$ ipython --no-banner

In [1]: import numpy as np

In [2]: np.set_printoptions(suppress=True, linewidth=120)

In [3]: arr = np.load("test0.npy")

In [4]: print(arr)
[[ 1  0  1 -2  1]
 [ 0  0 -2  1 -1]
 [ 0  0  2 -1  0]
 [ 0  0  0  0  2]
 [ 0  0  0  0  2]]

In [5]: P = np.triu(np.array([[7, 5, -5, -4, 5],
   ...:     [5, -4, -9, 6, -2],
   ...:     [4, 7, 5, -7, -1],
   ...:     [9, 7, 3, -5, -5],
   ...:     [3, 3, -7, -9, -2]]), 1) + np.eye(5)

In [6]: M2 = P @ arr @ np.linalg.inv(P)

In [7]: print(round(float(np.linalg.det(M2)), 1))
0.0

In [8]: print(np.linalg.matrix_rank(M2))
3

In [9]: print(np.trace(M2), np.trace(arr))
5.0 5

In [10]: print(M2)
[[    1.    -5.   -59.  -371. -1931.]
 [    0.     0.   -20.  -130.  -663.]
 [    0.     0.     2.    13.    51.]
 [    0.     0.     0.     0.    -8.]
 [    0.     0.     0.     0.     2.]]

In [11]: print(P @ arr - arr @ P)
[[  0.  -5. -15.  21. -17.]
 [  0.   0. -18.  -5.  11.]
 [  0.   0.   0.  14. -19.]
 [  0.   0.   0.   0. -10.]
 [  0.   0.   0.   0.   0.]]

In [12]: print(round(np.trace(np.linalg.pinv(arr) @ arr), 1))
3.0

In [13]: print(np.linalg.lstsq(arr[:-1].T, arr[-1])[2])
3

In [14]: print(np.allclose(arr[:-1].T @ np.linalg.lstsq(arr[:-1].T, arr[-1])[0], arr[-1]))
True

In [15]: print(np.abs(np.diag(np.linalg.qr(arr)[1])) > 1e-9)
[ True False  True False  True]

In [16]: ang = np.deg2rad(60)

In [17]: m1 = np.eye(11)

In [18]: m1[np.ix_([5, 4], [5, 4])] = [[np.cos(ang), -np.sin(ang)], [np.sin(ang), np.cos(ang)]]

In [19]: print(m1.round(1))
[[ 1.   0.   0.   0.   0.   0.   0.   0.   0.   0.   0. ]
 [ 0.   1.   0.   0.   0.   0.   0.   0.   0.   0.   0. ]
 [ 0.   0.   1.   0.   0.   0.   0.   0.   0.   0.   0. ]
 [ 0.   0.   0.   1.   0.   0.   0.   0.   0.   0.   0. ]
 [ 0.   0.   0.   0.   0.5  0.9  0.   0.   0.   0.   0. ]
 [ 0.   0.   0.   0.  -0.9  0.5  0.   0.   0.   0.   0. ]
 [ 0.   0.   0.   0.   0.   0.   1.   0.   0.   0.   0. ]
 [ 0.   0.   0.   0.   0.   0.   0.   1.   0.   0.   0. ]
 [ 0.   0.   0.   0.   0.   0.   0.   0.   1.   0.   0. ]
 [ 0.   0.   0.   0.   0.   0.   0.   0.   0.   1.   0. ]
 [ 0.   0.   0.   0.   0.   0.   0.   0.   0.   0.   1. ]]

In [20]: x = np.array([-2, -1, -1, -1, 2, 2, -2, 0, -2, 2, -2])

In [21]: h1 = np.maximum(m1 @ x, 0)

In [22]: print(np.round(np.maximum(m1 @ x, 0) - np.maximum(-m1 @ x, 0), 1))
[-2.  -1.  -1.  -1.   2.7 -0.7 -2.   0.  -2.   2.  -2. ]

In [23]: print(np.round(np.maximum(m1 @ (3 * x), 0), 1))
[0.  0.  0.  0.  8.2 0.  0.  0.  0.  6.  0. ]

In [24]: print(np.round(m1 * (h1 > 1e-9)[:, None], 1))
[[ 0.   0.   0.   0.   0.   0.   0.   0.   0.   0.   0. ]
 [ 0.   0.   0.   0.   0.   0.   0.   0.   0.   0.   0. ]
 [ 0.   0.   0.   0.   0.   0.   0.   0.   0.   0.   0. ]
 [ 0.   0.   0.   0.   0.   0.   0.   0.   0.   0.   0. ]
 [ 0.   0.   0.   0.   0.5  0.9  0.   0.   0.   0.   0. ]
 [ 0.   0.   0.   0.  -0.   0.   0.   0.   0.   0.   0. ]
 [ 0.   0.   0.   0.   0.   0.   0.   0.   0.   0.   0. ]
 [ 0.   0.   0.   0.   0.   0.   0.   0.   0.   0.   0. ]
 [ 0.   0.   0.   0.   0.   0.   0.   0.   0.   0.   0. ]
 [ 0.   0.   0.   0.   0.   0.   0.   0.   0.   1.   0. ]
 [ 0.   0.   0.   0.   0.   0.   0.   0.   0.   0.   0. ]]

In [25]: print(np.flatnonzero(h1 > 1e-9))
[4 9]
